$ ipython --no-banner

In [1]: import numpy as np

In [2]: from numpy import linalg as LA

In [3]: np.set_printoptions(precision=3, suppress=True, linewidth=160, legacy="1.25")

In [4]: data = np.load("block15.npy")

In [5]: print(data)
[[ 0  0  0 -1]
 [ 3  0  0  0]
 [ 0  0 -1  0]
 [ 0  2  0  0]]

In [6]: # splits into 2 blocks

In [7]: print(LA.svd(data, compute_uv=False))
[3. 2. 1. 1.]

In [8]: rng = np.random.default_rng(97)

In [9]: labels = rng.permutation(4)

In [10]: print(labels)
[1 0 3 2]

In [11]: other = data[labels][:, labels]

In [12]: print(round(LA.det(other), 3), round(LA.det(data[labels]), 3))
6.0 6.0

In [13]: print(np.diag(other))
[ 0  0  0 -1]

In [14]: print(round(LA.det(data[::-1]), 3))
6.0

In [15]: print(np.kron(np.eye(2, dtype=int), data))
[[ 0  0  0 -1  0  0  0  0]
 [ 3  0  0  0  0  0  0  0]
 [ 0  0 -1  0  0  0  0  0]
 [ 0  2  0  0  0  0  0  0]
 [ 0  0  0  0  0  0  0 -1]
 [ 0  0  0  0  3  0  0  0]
 [ 0  0  0  0  0  0 -1  0]
 [ 0  0  0  0  0  2  0  0]]

In [16]: print(LA.eigvals(data))
[-1.817+0.j     0.909+1.574j  0.909-1.574j -1.   +0.j   ]

In [17]: print(round(LA.det(data.T), 3))
6.0

In [18]: print(round(LA.det(2 * data), 3), np.round(LA.det(data), 3))
96.0 6.0

In [19]: print(round(float(np.abs(LA.eigvals(data)).max()), 3))
1.817

In [20]: print(np.allclose(data, data.T))
False

In [21]: print(data @ data)
[[ 0 -2  0  0]
 [ 0  0  0 -3]
 [ 0  0  1  0]
 [ 6  0  0  0]]

In [22]: X = np.array([[9, -3, 9], [-3, 1, -3], [9, -3, 9]])

In [23]: # looks like rank 1

In [24]: other = np.array([[0, 0], [2, 2], [2, 1]])

In [25]: print(np.einsum("ij,ij->i", X, X))
[171  19 171]

In [26]: print(np.einsum("ik,kj->ji", X, other))
[[12 -4 12]
 [ 3 -1  3]]

In [27]: print(X @ other)
[[12  3]
 [-4 -1]
 [12  3]]

In [28]: print(np.vstack([X, other.T]).shape)
(5, 3)

In [29]: print(LA.matrix_rank(X @ other))
1

In [30]: vals, V = LA.eigh(X)

In [31]: x0 = np.array([-3, -1, 1])

In [32]: print((np.sign(V[:, -1].round(6)) == np.sign(V[0, -1].round(6))).astype(int))
[1 0 1]

In [33]: print(np.round(LA.eigvalsh(X[1:, 1:]), 3) + 0)
[ 0. 10.]

In [34]: print(np.abs(X).sum(axis=1).max(), np.abs(vals).max())
21 19.0

In [35]: labels = rng.permutation(3)

In [36]: print(labels)
[2 1 0]

In [37]: other = X[labels][:, labels]

In [38]: print(round(LA.det(other), 3), round(float(LA.det(X[labels])), 3))
0.0 0.0

In [39]: print(np.allclose(other, X))
True

In [40]: x0 = np.array([1, 1, 1])

In [41]: h1 = np.maximum(X @ x0, 0)

In [42]: print(h1)
[15  0 15]

In [43]: print(np.maximum(X @ x0, 0) - np.maximum(-X @ x0, 0))
[15 -5 15]

In [44]: print(X.T @ h1)
[270 -90 270]

In [45]: print(X * (h1 > 1e-9)[:, None])
[[ 9 -3  9]
 [ 0  0  0]
 [ 9 -3  9]]

In [46]: print(np.maximum(X @ (3 * x0), 0))
[45  0 45]

In [47]: print(np.tanh(X @ x0))
[ 1. -1.  1.]

In [48]: print(np.flatnonzero(h1 > 1e-9))
[0 2]

In [49]: other = np.array([[3, -2, -8], [-1, 8, -8]])

In [50]: W2 = np.kron(other, X)

In [51]: print(np.round(LA.norm(W2, 2), 3), np.round(LA.norm(other, 2) * LA.norm(X, 2), 3))
236.526 236.526

In [52]: arr = np.load("test4.npy")

In [53]: print(arr)
[[ 5.  0. -1.  2.]
 [ 0. -2. -1. -1.]
 [ 0. -1.  2. -1.]
 [ 0.  0.  0. -1.]]

In [54]: other = np.array([[3, 3, 2], [1, 0, 3], [2, 2, 2], [1, 1, 2]])

In [55]: print(LA.matrix_rank(arr @ other))
3

In [56]: print(LA.matrix_rank(np.vstack([arr, other.T])))
4

In [57]: print(np.einsum("ik,kj->ji", arr, other))
[[ 15.  -5.   2.  -1.]
 [ 15.  -3.   3.  -1.]
 [ 12. -10.  -1.  -2.]]

In [58]: print(arr @ other)
[[ 15.  15.  12.]
 [ -5.  -3. -10.]
 [  2.   3.  -1.]
 [ -1.  -1.  -2.]]

In [59]: print(np.vstack([arr, other.T]).shape)
(7, 4)

In [60]: print(np.einsum("ij->j", arr))
[ 5. -3.  0. -1.]

In [61]: print(np.einsum("ij,ij->i", arr, arr))
[30.  6.  6.  1.]

In [62]: print(np.allclose(arr @ arr.T, arr.T @ arr))
False

In [63]: print((arr + arr.T) / 2)
[[ 5.   0.  -0.5  1. ]
 [ 0.  -2.  -1.  -0.5]
 [-0.5 -1.   2.  -0.5]
 [ 1.  -0.5 -0.5 -1. ]]

In [64]: print(round(float(np.abs(LA.eigvals(arr)).max()), 3))
5.0

In [65]: print(np.sort(np.abs(LA.eigvals(arr))))
[1.    2.236 2.236 5.   ]

In [66]: E = np.load("x.npy")

In [67]: print(E)
[[ 0  0  0  5 -1  2]
 [ 0  0  0 -2  4  4]
 [ 0  0  0  5 -4 -1]
 [ 5 -1  2  0  0  0]
 [-2  4  4  0  0  0]
 [ 5 -4 -1  0  0  0]]

In [68]: u = np.array([4, 5])

In [69]: print(np.cross(E[4, :3], E[0, :3]))
[0 0 0]

In [70]: print(np.array([np.convolve(row, u, "same") for row in E]))
[[  0   0   0  20  21   3]
 [  0   0   0  -8   6  36]
 [  0   0   0  20   9 -24]
 [ 20  21   3  10   0   0]
 [ -8   6  36  20   0   0]
 [ 20   9 -24  -5   0   0]]

In [71]: print(np.polyval(u, E[4]))
[-3 21 21  5  5  5]

In [72]: print((E + E.T) / 2)
[[ 0.   0.   0.   5.  -1.5  3.5]
 [ 0.   0.   0.  -1.5  4.   0. ]
 [ 0.   0.   0.   3.5  0.  -1. ]
 [ 5.  -1.5  3.5  0.   0.   0. ]
 [-1.5  4.   0.   0.   0.   0. ]
 [ 3.5  0.  -1.   0.   0.   0. ]]

In [73]: print(np.round(LA.det(E), 3))
-324.0

In [74]: print(np.trace(E))
0

In [75]: print(LA.matrix_power(E, 3))
[[   0    0    0  239 -121    2]
 [   0    0    0   46  -26    4]
 [   0    0    0  149  -76   -7]
 [ 239 -121    2    0    0    0]
 [  46  -26    4    0    0    0]
 [ 149  -76   -7    0    0    0]]

In [76]: print(np.allclose(E, E.T))
False

In [77]: print(np.argsort(-LA.norm(E, axis=0).round(6), kind="stable")[:3])
[0 3 1]

In [78]: x0 = np.array([2, 0, -1, -3, 3, -2])

In [79]: target = E @ x0

In [80]: coef, lr = np.zeros(6), 1 / LA.norm(E, 2) ** 2

In [81]: for i in range(12):
    ...:     coef -= lr * E.T @ (E @ coef - target)
    ...:     if i % 2 == 0: print(i, round(LA.norm(E @ coef - target), 3))
    ...: 
0 7.286
2 3.376
4 1.734
6 1.147
8 0.984
10 0.946

In [82]: print(round(float(LA.cond(E)), 3))
23.307

In [83]: print(round(float(LA.norm(E)), 3))
14.697

In [84]: print(np.abs(E).max())
5

In [85]: print(np.unravel_index(np.abs(E).argmax(), E.shape))
(0, 3)

In [86]: print(LA.matrix_rank(E))
6

In [87]: print(E.sum(axis=0))
[ 8 -1  5  8 -1  5]

In [88]: print(np.count_nonzero(E))
18

In [89]: print(E.shape)
(6, 6)

In [90]: mat = np.array([[4, 0, 1, 3], [3, 4, 0, 1], [1, 3, 4, 0], [0, 1, 3, 4]])

In [91]: labels = rng.permutation(4)

In [92]: print(labels)
[2 0 3 1]

In [93]: other = mat[labels][:, labels]

In [94]: print(np.sort(np.abs(LA.eigvals(other))))
[2.    4.243 4.243 8.   ]

In [95]: print(np.allclose(other, mat))
False

In [96]: print(LA.matrix_power(mat, 2))
[[17  6 17 24]
 [24 17  6 17]
 [17 24 17  6]
 [ 6 17 24 17]]

In [97]: print(np.sort(np.abs(LA.eigvals(mat))))
[2.    4.243 4.243 8.   ]

In [98]: F = np.array([[2, -2, -1, 2], [1, 3, 1, -2], [-2, -5, 3, -4], [2, 4, 0, 5]])

In [99]: F[3] = F[0]

In [100]: print(F)
[[ 2 -2 -1  2]
 [ 1  3  1 -2]
 [-2 -5  3 -4]
 [ 2 -2 -1  2]]

In [101]: print(np.argsort(-LA.norm(F, axis=0).round(6), kind="stable")[:3])
[1 3 0]

In [102]: print([round(float(x), 3) for x in LA.svd(F, compute_uv=False)[:3]])
[7.478, 5.837, 2.238]

In [103]: print(np.round(LA.norm(F, 2) / LA.norm(F), 3))
0.767

In [104]: print(LA.matrix_rank(F, rtol=0.1))
3

In [105]: print(F @ LA.pinv(F) @ F)
[[ 2. -2. -1.  2.]
 [ 1.  3.  1. -2.]
 [-2. -5.  3. -4.]
 [ 2. -2. -1.  2.]]

In [106]: print(np.unique(F.round(6), axis=0).shape)
(3, 4)

In [107]: print(np.allclose(F[:-1].T @ LA.lstsq(F[:-1].T, F[-1])[0], F[-1]))
True

In [108]: m1 = np.vander(np.arange(4) - 2, 3, increasing=True)

In [109]: print(m1)
[[ 1 -2  4]
 [ 1 -1  1]
 [ 1  0  0]
 [ 1  1  1]]

In [110]: q = m1.astype(float).copy()

In [111]: for j in range(3):
     ...:     q[:, j] -= q[:, :j] @ (q[:, :j].T @ q[:, j])
     ...:     q[:, j] /= LA.norm(q[:, j])
     ...: 

In [112]: print(q.T @ m1)
[[ 2.    -1.     3.   ]
 [ 0.     2.236 -2.236]
 [ 0.     0.     2.   ]]

In [113]: print(q)
[[ 0.5   -0.671  0.5  ]
 [ 0.5   -0.224 -0.5  ]
 [ 0.5    0.224 -0.5  ]
 [ 0.5    0.671  0.5  ]]

In [114]: K = np.loadtxt("out8.csv", delimiter=",")

In [115]: print(K)
[[-0.7    0.584 -0.393 -0.123]
 [-0.1   -0.399 -0.133 -0.902]
 [ 0.5    0.031 -0.864  0.058]
 [-0.5   -0.706 -0.287  0.411]]

In [116]: # keeps lengths

In [117]: print(round(float(np.einsum("ii->", K)), 3))
-1.552

In [118]: print(np.kron(np.eye(2, dtype=int), K))
[[-0.7    0.584 -0.393 -0.123 -0.     0.    -0.    -0.   ]
 [-0.1   -0.399 -0.133 -0.902 -0.    -0.    -0.    -0.   ]
 [ 0.5    0.031 -0.864  0.058  0.     0.    -0.     0.   ]
 [-0.5   -0.706 -0.287  0.411 -0.    -0.    -0.     0.   ]
 [-0.     0.    -0.    -0.    -0.7    0.584 -0.393 -0.123]
 [-0.    -0.    -0.    -0.    -0.1   -0.399 -0.133 -0.902]
 [ 0.     0.    -0.     0.     0.5    0.031 -0.864  0.058]
 [-0.    -0.    -0.     0.    -0.5   -0.706 -0.287  0.411]]

In [119]: print(np.round(LA.det(K[::-1]), 3))
-1.0

In [120]: other = K + rng.integers(-2, 3, (4, 2)) @ rng.integers(-2, 3, (2, 4))

In [121]: print(other)
[[ 0.3   -4.416  3.607  4.877]
 [-1.1    1.601 -1.133 -2.902]
 [ 4.5   -1.969 -2.864  2.058]
 [-0.5   -6.706  5.713  6.411]]

In [122]: print(LA.matrix_rank(other - K, tol=1e-8))
2

In [123]: print(other - K)
[[ 1. -5.  4.  5.]
 [-1.  2. -1. -2.]
 [ 4. -2. -2.  2.]
 [ 0. -6.  6.  6.]]

In [124]: print(np.round(LA.svd(other - K, compute_uv=False), 3) + 0)
[13.624  5.234  0.     0.   ]

In [125]: U, sig, vt = LA.svd(F, full_matrices=False)

In [126]: print(np.abs(U[:, 0]).round(6).argmax())
2

In [127]: print(np.abs(vt[0]))
[0.346 0.612 0.418 0.575]

In [128]: print(np.round(sig / sig[0], 3) + 0)
[1.    0.78  0.299 0.   ]

In [129]: print(np.allclose(U * sig @ vt, F))
True

In [130]: print((sig > 1e-8).sum())
3

In [131]: print(np.cumsum(sig ** 2) / np.sum(sig ** 2))
[0.589 0.947 1.    1.   ]

In [132]: print(np.round(vt @ vt.T, 3) + 0)
[[1. 0. 0. 0.]
 [0. 1. 0. 0.]
 [0. 0. 1. 0.]
 [0. 0. 0. 1.]]

In [133]: print(np.round(np.sqrt((sig ** 2).sum()), 3), np.round(LA.norm(F), 3))
9.747 9.747

In [134]: print(sig.round(3) + 0)
[7.478 5.837 2.238 0.   ]

In [135]: u = np.array([2, 2, 0, -1])

In [136]: other = K + np.outer(u, np.eye(4)[2])

In [137]: print(round(LA.det(other) / LA.det(K), 3), np.round(1 + LA.solve(K, u)[2], 3))
0.236 0.236
